% ipython --no-banner

In [1]: import numpy as np

In [2]: np.set_printoptions(suppress=True, linewidth=120)

In [3]: M = np.vander(np.arange(3) - 2, 4, increasing=True)

In [4]: print(M)
[[ 1 -2  4 -8]
 [ 1 -1  1 -1]
 [ 1  0  0  0]]

In [5]: # row 0 dominates

In [6]: Uu, sigma, vt = np.linalg.svd(M, full_matrices=False)

In [7]: print(np.round(np.cumsum(sigma ** 2) / np.sum(sigma ** 2), 2))
[0.97 1.   1.  ]

In [8]: print(np.round(sigma / sigma[0], 2))
[1.   0.15 0.06]

In [9]: print(np.allclose(Uu * sigma @ vt, M))
True

In [10]: print(round(np.sqrt((sigma ** 2).sum()), 2), round(np.linalg.norm(M), 2))
9.49 9.49

In [11]: print(np.round(Uu.T @ M @ vt.T, 2) + 0)
[[9.37 0.   0.  ]
 [0.   1.4  0.  ]
 [0.   0.   0.57]]

In [12]: print(np.abs(Uu[:, 0]).round(6).argmax())
0

In [13]: mat = np.load("x.npy")

In [14]: print(mat)
[[ 0  3  0  0]
 [ 6  0  0  0]
 [ 0  5  0  4]
 [10  0  8  0]]

In [15]: print(np.allclose(mat, mat.T))
False

In [16]: print(np.round(np.abs(np.linalg.eigvals(mat)).max(), 2))
5.66

In [17]: print(np.allclose(mat @ mat.T, mat.T @ mat))
False

In [18]: print((mat + mat.T) / 2)
[[0.  4.5 0.  5. ]
 [4.5 0.  2.5 0. ]
 [0.  2.5 0.  6. ]
 [5.  0.  6.  0. ]]

In [19]: print(np.round(np.linalg.det(mat), 2))
576.0

In [20]: print(mat @ mat)
[[18  0  0  0]
 [ 0 18  0  0]
 [70  0 32  0]
 [ 0 70  0 32]]

In [21]: vals, evecs = np.linalg.eig(mat)

In [22]: print(np.round(np.sort(np.linalg.eigvals(mat @ mat)), 2))
[18. 18. 32. 32.]

In [23]: print(np.round(np.sort(np.linalg.eigvals(mat.T)), 2))
[-5.66 -4.24  4.24  5.66]

In [24]: print(vals.round(2))
[-5.66 -4.24  5.66  4.24]

In [25]: x0 = np.array([1, -2, 3, -1])

In [26]: h1 = np.maximum(M @ x0, 0)

In [27]: print(M.T @ h1)
[  33  -57  107 -207]

In [28]: print(h1)
[25  7  1]

In [29]: print(np.flatnonzero(h1 > 1e-9))
[0 1 2]

In [30]: F = np.load("a.npy")

In [31]: print(F)
[[ 49   0 -35   0]
 [  0   0   0   0]
 [-35   0  25   0]
 [  0   0   0   0]]

In [32]: # symmetric, so the eigenvalues are real

In [33]: cov = F.T @ F

In [34]: print(np.diag(cov))
[3626    0 1850    0]

In [35]: print(np.trace(cov), (F ** 2).sum())
5476 5476

In [36]: print(np.round(np.linalg.svd(F, compute_uv=False) ** 2, 2) + 0)
[5476.    0.    0.    0.]

In [37]: print(np.round(np.linalg.eigvalsh(cov)[::-1], 2) + 0)
[5476.    0.    0.    0.]

In [38]: print((F @ F.T).shape)
(4, 4)

In [39]: print(cov)
[[ 3626     0 -2590     0]
 [    0     0     0     0]
 [-2590     0  1850     0]
 [    0     0     0     0]]

In [40]: print(np.allclose(cov, cov.T))
True

In [41]: Uu, sigma, vt = np.linalg.svd(cov)

In [42]: print(sigma.round(2) + 0)
[5476.    0.    0.    0.]

In [43]: A2 = Uu[:, :1] @ np.diag(sigma[:1]) @ vt[:1]

In [44]: print(A2.round(2))
[[ 3626.     0. -2590.     0.]
 [    0.     0.     0.     0.]
 [-2590.     0.  1850.     0.]
 [    0.     0.     0.     0.]]

In [45]: print(np.round(np.linalg.norm(cov - A2) / np.linalg.norm(cov), 2))
0.0

In [46]: print(np.round(np.abs(cov - A2).max(), 2))
0.0

In [47]: print(np.linalg.matrix_rank(A2))
1

In [48]: print(np.linalg.matrix_rank(cov, rtol=0.05))
1

In [49]: print(round(np.linalg.det(2 * A2), 2), np.round(np.linalg.det(A2), 2))
0.0 0.0

In [50]: print(np.round(np.poly(A2), 2) + 0)
[    1. -5476.     0.     0.     0.]

In [51]: Uu, sigma, vt = np.linalg.svd(F)

In [52]: evecs = vt[:(sigma > 1e-8).sum()]

In [53]: rng = np.random.default_rng(261871)

In [54]: x0 = F[2] + -1 * F[1] + rng.integers(2) * np.eye(4)[0]

In [55]: print(x0)
[-34.   0.  25.   0.]

In [56]: print(np.allclose(evecs.T @ evecs @ x0, x0))
False

In [57]: print(np.linalg.matrix_rank(np.vstack([F, x0])))
2

In [58]: print(np.round(evecs.T @ evecs, 2))
[[ 0.66  0.   -0.47  0.  ]
 [ 0.    0.    0.    0.  ]
 [-0.47  0.    0.34  0.  ]
 [ 0.    0.    0.    0.  ]]

In [59]: print(np.round(np.diag(evecs.T @ evecs), 2))
[0.66 0.   0.34 0.  ]

In [60]: X = np.load("arr.npy")

In [61]: print(X)
[[ 0.  1.  3.  9.  3. -5.]
 [ 1.  0.  0.  0.  0.  0.]
 [ 3.  0.  0.  0.  0.  0.]
 [ 9.  0.  0.  0.  0.  0.]
 [ 3.  0.  0.  0.  0.  0.]
 [-5.  0.  0.  0.  0.  0.]]

In [62]: vals, evecs = np.linalg.eigh(X)

In [63]: x0 = np.array([2, -4, -1, -3, 1, -1])

In [64]: print(np.round(np.linalg.eigvalsh(X[1:, 1:]), 2))
[0. 0. 0. 0. 0.]

In [65]: print((np.sign(evecs[:, -1].round(6)) == np.sign(evecs[0, -1].round(6))).astype(int))
[1 1 1 1 1 0]

In [66]: print(x0 @ X @ x0)
-104.0

In [67]: print(np.round(evecs * np.abs(vals) @ evecs.T, 2) + 0)
[[11.18  0.    0.    0.    0.    0.  ]
 [ 0.    0.09  0.27  0.8   0.27 -0.45]
 [ 0.    0.27  0.8   2.41  0.8  -1.34]
 [ 0.    0.8   2.41  7.24  2.41 -4.02]
 [ 0.    0.27  0.8   2.41  0.8  -1.34]
 [ 0.   -0.45 -1.34 -4.02 -1.34  2.24]]

In [68]: lab = rng.permutation(6)

In [69]: print(lab)
[1 5 0 4 2 3]

In [70]: A2 = X[lab][:, lab]

In [71]: print(np.round(np.linalg.det(A2), 2), np.round(np.linalg.det(X[lab]), 2))
0.0 0.0

In [72]: print(np.round(np.sort(np.abs(np.linalg.eigvals(A2))), 2) + 0)
[ 0.    0.    0.    0.   11.18 11.18]

In [73]: print(np.trace(A2))
0.0

In [74]: m1 = np.load("block16.npy")

In [75]: print(m1)
[[ 0 -5  2]
 [ 0  0 -7]
 [ 0  0  0]]

In [76]: vals, evecs = np.linalg.eigh(F)

In [77]: print(vals.sum(), np.trace(F))
74.0 74

In [78]: print(np.round(np.linalg.eigvalsh(F + -3 * np.eye(4)), 2))
[-3. -3. -3. 71.]

In [79]: print(np.round(np.linalg.eigvalsh(F @ F), 2) + 0)
[   0.    0.    0. 5476.]

In [80]: print(np.round(evecs.T @ evecs, 2) + 0)
[[1. 0. 0. 0.]
 [0. 1. 0. 0.]
 [0. 0. 1. 0.]
 [0. 0. 0. 1.]]

In [81]: print(np.round(evecs @ np.diag(vals) @ evecs.T, 2))
[[ 49.   0. -35.   0.]
 [  0.   0.   0.   0.]
 [-35.   0.  25.   0.]
 [  0.   0.   0.   0.]]

In [82]: print(np.abs(evecs[:, -1]).round(6).argmax())
0

In [83]: print(np.round(np.linalg.svd(F, compute_uv=False), 2) + 0)
[74.  0.  0.  0.]

In [84]: print(np.round(np.abs(evecs[:, -1]), 2))
[0.81 0.   0.58 0.  ]

In [85]: print((vals > 1e-8).sum(), (vals < -1e-8).sum())
1 0

In [86]: print(np.linalg.matrix_power(m1 - np.diag(np.diag(m1)), 3))
[[0 0 0]
 [0 0 0]
 [0 0 0]]

In [87]: print(np.linalg.matrix_rank(m1 - m1[0, 0] * np.eye(3)))
2

In [88]: print(m1 @ m1)
[[ 0  0 35]
 [ 0  0  0]
 [ 0  0  0]]

In [89]: print(np.round(np.sort(np.linalg.eigvals(m1)), 2))
[0. 0. 0.]

In [90]: arr = np.loadtxt("w.csv", delimiter=",")

In [91]: print(arr)
[[4. 1. 0. 0.]
 [0. 4. 1. 0.]
 [0. 0. 4. 1.]
 [0. 0. 0. 4.]]

In [92]: vals, evecs = np.linalg.eig(arr)

In [93]: print(np.round(np.sort(np.linalg.eigvals(arr @ arr)), 2))
[16. 16. 16. 16.]

In [94]: print(arr @ evecs[:, 0] - vals[0] * evecs[:, 0])
[0. 0. 0. 0.]

In [95]: print(np.prod(vals))
256.0

In [96]: print(np.round(np.sort(np.linalg.eigvals(arr.T)), 2))
[4. 4. 4. 4.]

In [97]: q, R = np.linalg.qr(arr)

In [98]: print(q @ R)
[[4. 1. 0. 0.]
 [0. 4. 1. 0.]
 [0. 0. 4. 1.]
 [0. 0. 0. 4.]]

In [99]: print(abs(R[0, 0]), round(np.linalg.norm(arr[:, 0]), 2))
4.0 4.0

In [100]: print(np.abs(np.diag(R)))
[4. 4. 4. 4.]

In [101]: print(np.allclose(R.T @ R, arr.T @ arr))
True

In [102]: print([int(np.linalg.matrix_rank(np.linalg.matrix_power(arr, p))) for p in range(1, 5)])
[4, 4, 4, 4]

In [103]: print(np.round(np.linalg.matrix_power(arr - np.diag(np.diag(arr)), 4), 2))
[[0. 0. 0. 0.]
 [0. 0. 0. 0.]
 [0. 0. 0. 0.]
 [0. 0. 0. 0.]]

In [104]: print(np.round(np.sort(np.linalg.eigvals(arr)), 2))
[4. 4. 4. 4.]

In [105]: x0 = np.array([2, 1, 2, 1])

In [106]: rhs = arr @ x0

In [107]: print(rhs)
[9. 6. 9. 4.]

In [108]: print(np.round(np.linalg.solve(arr.T, arr[2]), 2))
[0. 0. 1. 0.]

In [109]: print(np.round(np.linalg.solve(arr, rhs + arr[:, 2]), 2))
[2. 1. 3. 1.]

In [110]: print(np.round(np.linalg.solve(arr, arr[:, 1]), 2))
[0. 1. 0. 0.]

In [111]: A2 = arr[0, 0] * arr[1:] - np.outer(arr[1:, 0], arr[0])

In [112]: print(A2)
[[ 0. 16.  4.  0.]
 [ 0.  0. 16.  4.]
 [ 0.  0.  0. 16.]]

In [113]: print(np.flatnonzero(~A2.round(6).any(axis=1)))
[]

In [114]: W0 = np.load("data.npy")

In [115]: print(W0)
[[-3.4   2.35  2.02  0.11  2.01  0.32]
 [ 1.87 -2.08 -0.31  1.96 -1.74  1.39]
 [-1.07  1.63 -0.27 -2.25  1.35 -1.67]
 [-2.39  1.76  1.31 -0.2   1.5   0.01]]

In [116]: # rank 2

In [117]: r0, r1 = W0[1], W0[0]

In [118]: print(round(float(r0 @ r1), 2))
-14.71

In [119]: print(round(float(r0 @ r0), 2))
16.72

In [120]: p = (r0 @ r1) / (r0 @ r0) * r0

In [121]: print(round(float(np.linalg.norm(r0 + r1) ** 2 + np.linalg.norm(r0 - r1) ** 2), 2))
84.08

In [122]: print(np.round(r1 - p, 2))
[-1.75  0.52  1.75  1.83  0.48  1.54]

In [123]: print(np.round((r1 - p) @ r0, 2))
0.0

In [124]: feats = np.loadtxt("dump.csv", delimiter=",")

In [125]: print(feats)
[[ 1.  0.  0.]
 [-6.  1.  0.]
 [-5.  6.  1.]]

In [126]: x0 = np.array([-6, 8, -9])

In [127]: h1 = np.maximum(feats @ x0, 0)

In [128]: print(h1)
[ 0. 44. 69.]

In [129]: print(np.flatnonzero(h1 > 1e-9))
[1 2]

In [130]: print(feats * (h1 > 1e-9)[:, None])
[[ 0.  0.  0.]
 [-6.  1.  0.]
 [-5.  6.  1.]]

In [131]: print(feats.shape)
(3, 3)

In [132]: print(feats.sum(axis=0))
[-10.   7.   1.]

In [133]: print(feats.sum(axis=1))
[ 1. -5.  2.]

In [134]: print(feats - feats[0])
[[ 0.  0.  0.]
 [-7.  1.  0.]
 [-6.  6.  1.]]

In [135]: print(np.unravel_index(np.abs(feats).argmax(), feats.shape))
(np.int64(1), np.int64(0))

In [136]: A2 = np.array([[0, 6], [0, 8]])

In [137]: W2 = np.kron(A2, feats)

In [138]: print(W2)
[[  0.   0.   0.   6.   0.   0.]
 [ -0.   0.   0. -36.   6.   0.]
 [ -0.   0.   0. -30.  36.   6.]
 [  0.   0.   0.   8.   0.   0.]
 [ -0.   0.   0. -48.   8.   0.]
 [ -0.   0.   0. -40.  48.   8.]]

In [139]: print(W2.shape)
(6, 6)

In [140]: print(np.linalg.matrix_rank(W2))
3
